$ python3 -q
>>> import numpy as np
>>> from numpy import linalg as LA
>>> np.set_printoptions(precision=2, suppress=True, linewidth=200)
>>> X = np.array([[1, -1, 1, -1], [1, 0, 0, 0], [1, 1, 1, 1], [1, 2, 4, 8]])
>>> # row 3 is much longer than the rest
>>> vec = np.array([5, 7, 1, 0])
>>> target = X @ vec
>>> target
array([-1,  5, 13, 23])
>>> LA.solve(X.T, X[1])
array([0., 1., 0., 0.])
>>> np.round(LA.solve(X, target + X[:, 0]), 2) + 0
array([6., 7., 1., 0.])
>>> T = np.stack([X, 4 * X, X[::-1]])
>>> T.shape
(3, 4, 4)
>>> LA.det(T)
array([  12., 3072.,   12.])
>>> LA.matrix_rank(T)
array([4, 4, 4])
>>> LA.matrix_rank(T.reshape(3, -1))
np.int64(2)
>>> LA.norm(T, axis=(1, 2))
array([ 9.7 , 38.78,  9.7 ])
>>> vec = np.array([0, 1, 4, 5])
>>> target = X @ vec
>>> b, lr = np.zeros(4), 1 / LA.norm(X, 2) ** 2
>>> for i in range(60):
...     b -= lr * X.T @ (X @ b - target)
...     if i % 10 == 0: print(i, round(LA.norm(X @ b - target), 2))
... 
0 1.62
10 1.32
20 1.13
30 0.99
40 0.88
50 0.79
>>> b
array([0.62, 0.94, 3.28, 5.29])
>>> round(LA.cond(X), 2)
np.float64(17.32)
>>> A2 = LA.invert(X)
Traceback (most recent call last):
  File "<python-input-22>", line 1, in <module>
    A2 = LA.invert(X)
         ^^^^^^^^^
AttributeError: module 'numpy.linalg' has no attribute 'invert'
>>> A2 = X ** -1
Traceback (most recent call last):
  File "<python-input-23>", line 1, in <module>
    A2 = X ** -1
         ~~^^~~~
ValueError: Integers to negative integer powers are not allowed.
>>> A2 = LA.inv(X)
>>> np.allclose(A2, X.T)
False
>>> np.round(LA.det(X) * LA.det(A2), 2)
np.float64(1.0)
>>> np.round(LA.det(X) * A2, 2) + 0
array([[  0.,  12.,   0.,   0.],
       [ -4.,  -6.,  12.,  -2.],
       [  6., -12.,   6.,   0.],
       [ -2.,   6.,  -6.,   2.]])
>>> w1 = np.array([[0, 3, 0, 1, 2], [3, 0, 0, 3, 0], [1, 2, 2, 2, 3], [0, 0, 3, 1, 3]])
>>> b = np.array([-5, -1, 0, -3, 1])
>>> hid = np.maximum(X @ w1 + b, 0)
>>> (hid > 0).mean(axis=0)
array([0.25, 1.  , 0.5 , 0.5 , 1.  ])
>>> LA.matrix_rank(hid)
np.int64(4)
>>> W2 = np.array([[0, 7], [-8, 3], [7, -5], [-7, 9], [-6, -1]])
>>> hid @ W2
array([[ -50,    9],
       [ -34,    3],
       [ -79,   14],
       [-230,   46]])
>>> (hid @ W2).round(6).argmax(axis=1)
array([1, 1, 1, 1])
>>> data = np.load("w.npy")
>>> data
array([[0, 0, 0, 0, 1, 0],
       [8, 8, 8, 8, 9, 8],
       [4, 4, 4, 4, 5, 4],
       [7, 7, 7, 7, 8, 7],
       [5, 5, 5, 5, 6, 5]])
>>> # rows and columns are dependent
>>> np.unique(data.round(6), axis=0).shape
(5, 6)
>>> np.round(data @ LA.pinv(data) @ data, 2) + 0
array([[0., 0., 0., 0., 1., 0.],
       [8., 8., 8., 8., 9., 8.],
       [4., 4., 4., 4., 5., 4.],
       [7., 7., 7., 7., 8., 7.],
       [5., 5., 5., 5., 6., 5.]])
>>> np.allclose(data[:-1].T @ LA.lstsq(data[:-1].T, data[-1])[0], data[-1])
True
>>> data.ravel(order="F")
array([0, 8, 4, 7, 5, 0, 8, 4, 7, 5, 0, 8, 4, 7, 5, 0, 8, 4, 7, 5, 1, 9, 5, 8, 6, 0, 8, 4, 7, 5])
>>> T = data.reshape(5, 2, -1)
>>> np.einsum("ihd,jhd->hij", T, T).shape
(2, 5, 5)
>>> np.einsum("ihd,ihd->ih", T, T)
array([[  0,   1],
       [192, 209],
       [ 48,  57],
       [147, 162],
       [ 75,  86]])
>>> round(LA.norm(data, "nuc"), 2)
np.float64(32.24)
>>> np.round(LA.norm(data[1] - data[0]), 2)
np.float64(19.6)
>>> np.round(LA.norm(data[1], 1), 2), round(float(LA.norm(data[1], np.inf)), 2)
(np.float64(49.0), 9.0)
>>> np.round(LA.norm(data) ** 2 / LA.norm(data, 2) ** 2, 2)
np.float64(1.0)
>>> round(float(LA.norm(data, 1)), 2), round(LA.norm(data, np.inf), 2)
(29.0, np.float64(49.0))
>>> LA.norm(data, axis=0)
array([12.41, 12.41, 12.41, 12.41, 14.39, 12.41])
>>> LA.norm(data, axis=1)
array([ 1.  , 20.02, 10.25, 17.58, 12.69])
>>> LA.norm(data, axis=1).argmax()
np.int64(1)
>>> U, sig, Vh = LA.svd(data)
>>> sig.round(2) + 0
array([31.24,  1.  ,  0.  ,  0.  ,  0.  ])
>>> A2 = U[:, :2] @ np.diag(sig[:2]) @ Vh[:2]
>>> round(np.abs(data - A2).max(), 2)
np.float64(0.0)
>>> round(LA.norm(data - A2) / LA.norm(data), 2)
np.float64(0.0)
>>> A2.round(2) + 0
array([[0., 0., 0., 0., 1., 0.],
       [8., 8., 8., 8., 9., 8.],
       [4., 4., 4., 4., 5., 4.],
       [7., 7., 7., 7., 8., 7.],
       [5., 5., 5., 5., 6., 5.]])
>>> round(float(LA.norm(data - A2, 2)), 2), round(sig[2], 2)
(0.0, np.float64(0.0))
>>> LA.matrix_rank(A2)
np.int64(2)
>>> arr = np.array([[0, 1, 0, 0], [0, 0, 1, 0], [0, 0, 0, 1], [1, 0, 0, 0]])
>>> # row-stochastic, so 1 is an eigenvalue
>>> arr.T @ arr
array([[1, 0, 0, 0],
       [0, 1, 0, 0],
       [0, 0, 1, 0],
       [0, 0, 0, 1]])
>>> vec = np.array([1, 1, 0, 2])
>>> arr @ np.ones(4)
array([1., 1., 1., 1.])
>>> arr @ (2 * vec)
array([2, 0, 4, 2])
>>> hat = np.triu(np.array([[-2, 1, -1, 0], [-1, 0, 2, 1], [0, 2, 2, 1], [-1, 0, -1, -1]]), 1) + np.eye(4)
>>> A2 = hat @ arr @ LA.inv(hat)
>>> hat @ arr - arr @ hat
array([[ 0.,  0., -1., -2.],
       [ 1.,  0.,  0.,  1.],
       [ 1.,  0.,  0.,  0.],
       [ 0., -1.,  1.,  0.]])
>>> round(float(LA.det(A2)), 2)
-1.0
>>> vec = np.array([-2, 3, 2, 5])
>>> target = arr @ vec
>>> target
array([ 3,  2,  5, -2])
>>> LA.solve(arr.T, arr[2])
array([0., 0., 1., 0.])
>>> LA.solve(arr, target + arr[:, 2])
array([-2.,  3.,  3.,  5.])
>>> LA.solve(arr, 2 * target)
array([-4.,  6.,  4., 10.])
>>> LA.norm(arr, axis=1).argmax()
np.int64(0)
>>> round(LA.norm(arr, 1), 2), round(LA.norm(arr, np.inf), 2)
(np.float64(1.0), np.float64(1.0))
>>> np.round(LA.norm(arr[1], 1), 2), np.round(LA.norm(arr[1], np.inf), 2)
(np.float64(1.0), np.float64(1.0))
>>> A2 = np.array([[1, -3, -2, -3, 3],
...     [0, -2, -2, -2, -3],
...     [0, 3, 3, 0, 3],
...     [0, 0, 2, 3, -1],
...     [0, -1, 2, 1, -2]])
>>> W2 = np.array([[-1, 4], [3, -5]])
>>> F = np.block([[A2, np.array([[2, 2], [0, 0], [2, -2], [2, -2], [1, -1]])], [np.zeros((2, 5)), W2]])
>>> F
array([[ 1., -3., -2., -3.,  3.,  2.,  2.],
       [ 0., -2., -2., -2., -3.,  0.,  0.],
       [ 0.,  3.,  3.,  0.,  3.,  2., -2.],
       [ 0.,  0.,  2.,  3., -1.,  2., -2.],
       [ 0., -1.,  2.,  1., -2.,  1., -1.],
       [ 0.,  0.,  0.,  0.,  0., -1.,  4.],
       [ 0.,  0.,  0.,  0.,  0.,  3., -5.]])
>>> C2 = F.T @ F
>>> LA.matrix_rank(C2)
np.int64(7)
>>> np.allclose(C2, C2.T)
True
>>> LA.svd(F, compute_uv=False) ** 2
array([85.32, 40.1 , 38.85, 11.96,  3.84,  0.93,  0.01])
>>> np.trace(C2), (F ** 2).sum()
(np.float64(181.0), np.float64(181.0))
>>> LA.matrix_power(arr, 100)
array([[1, 0, 0, 0],
       [0, 1, 0, 0],
       [0, 0, 1, 0],
       [0, 0, 0, 1]])
>>> LA.matrix_power(arr, 2)
array([[0, 0, 1, 0],
       [0, 0, 0, 1],
       [1, 0, 0, 0],
       [0, 1, 0, 0]])
>>> arr.sum(axis=1)
array([1, 1, 1, 1])
>>> np.sort(np.abs(LA.eigvals(arr)))[::-1]
array([1., 1., 1., 1.])
>>> p = np.eye(4)[1]
>>> for _ in range(5):
...     p = p @ arr
...     print(p.round(2))
... 
[0. 0. 1. 0.]
[0. 0. 0. 1.]
[1. 0. 0. 0.]
[0. 1. 0. 0.]
[0. 0. 1. 0.]
>>> M = np.array([[2, 3, 3], [3, 5, 5], [5, 0, 4]])
>>> M[:, 1] = -2 * M[:, 0]
>>> M
array([[  2,  -4,   3],
       [  3,  -6,   5],
       [  5, -10,   4]])
>>> rank = LA.matrix_rank(M)
>>> rank
np.int64(2)
>>> null = LA.svd(M)[2][rank:].T
>>> np.round(M @ null, 2) + 0
array([[0.],
       [0.],
       [0.]])
>>> np.round(null @ null.T, 2) + 0
array([[0.8, 0.4, 0. ],
       [0.4, 0.2, 0. ],
       [0. , 0. , 0. ]])
>>> LA.matrix_rank(M.T @ M), LA.matrix_rank(M @ M.T)
(np.int64(2), np.int64(2))
>>> np.allclose(M @ null, 0)
True
>>> [int(LA.matrix_rank(np.delete(M, i, axis=0))) for i in range(3)]
[2, 2, 2]
>>> [int(LA.matrix_rank(M[:i])) for i in range(1, len(M) + 1)]
[1, 2, 2]
>>> np.round(null[:, 0] / null[np.abs(null[:, 0]).round(6).argmax(), 0], 2) + 0
array([1. , 0.5, 0. ])
>>> LA.lstsq(M[:-1].T, M[-1])[2]
np.int32(2)
>>> np.allclose(M[:-1].T @ LA.lstsq(M[:-1].T, M[-1])[0], M[-1])
True
>>> round(np.trace(LA.pinv(M) @ M), 2)
np.float64(2.0)
>>> np.abs(np.diag(LA.qr(M)[1])) > 1e-9
array([ True, False,  True])
>>> np.unique(M.round(6), axis=0).shape
(3, 3)
>>> U, sig, Vh = LA.svd(M)
>>> sig.round(2) + 0
array([15.34,  2.16,  0.  ])
>>> A2 = U[:, :2] @ np.diag(sig[:2]) @ Vh[:2]
>>> LA.matrix_rank(M, rtol=0.05)
np.int64(2)
>>> round(float(np.abs(M - A2).max()), 2)
0.0
>>> LA.matrix_rank(A2)
np.int64(2)
>>> A2 = M / np.sqrt((M ** 2).mean(axis=1, keepdims=True))
>>> M - M.mean(axis=1, keepdims=True)
array([[ 1.67, -4.33,  2.67],
       [ 2.33, -6.67,  4.33],
       [ 5.33, -9.67,  4.33]])
>>> LA.norm(A2, axis=1)
array([1.73, 1.73, 1.73])
>>> A2[0]
array([ 0.64, -1.29,  0.96])
>>> A2 = np.array([[0, -2, -2, 1, -2, 0, 2],
...     [0, -2, 1, 1, -1, -1, 1],
...     [2, 1, -2, 1, -2, 2, -2],
...     [-2, -1, 0, -1, 1, 1, 1],
...     [2, -2, -2, 0, 2, -2, 1],
...     [0, -2, 0, -1, 1, 1, 1],
...     [0, 2, 0, 1, 2, -2, -2]])
>>> A2[-1] = A2[0]
>>> J = A2 + 0.1 * np.eye(7)
>>> J
array([[ 0.1, -2. , -2. ,  1. , -2. ,  0. ,  2. ],
       [ 0. , -1.9,  1. ,  1. , -1. , -1. ,  1. ],
       [ 2. ,  1. , -1.9,  1. , -2. ,  2. , -2. ],
       [-2. , -1. ,  0. , -0.9,  1. ,  1. ,  1. ],
       [ 2. , -2. , -2. ,  0. ,  2.1, -2. ,  1. ],
       [ 0. , -2. ,  0. , -1. ,  1. ,  1.1,  1. ],
       [ 0. , -2. , -2. ,  1. , -2. ,  0. ,  2.1]])
>>> q, Rm = LA.qr(X)
>>> np.round(q @ Rm, 2) + 0
array([[ 1., -1.,  1., -1.],
       [ 1.,  0.,  0.,  0.],
       [ 1.,  1.,  1.,  1.],
       [ 1.,  2.,  4.,  8.]])
>>> abs(Rm[0, 0]), round(float(LA.norm(X[:, 0])), 2)
(np.float64(2.0), 2.0)
>>> np.abs(np.diag(Rm))
array([2.  , 2.24, 2.  , 1.34])
>>> np.trace(q @ q.T)
np.float64(4.0)
>>> Rm
array([[-2.  , -1.  , -3.  , -4.  ],
       [ 0.  , -2.24, -2.24, -6.26],
       [ 0.  ,  0.  ,  2.  ,  3.  ],
       [ 0.  ,  0.  ,  0.  , -1.34]])
>>> q.shape, Rm.shape
((4, 4), (4, 4))
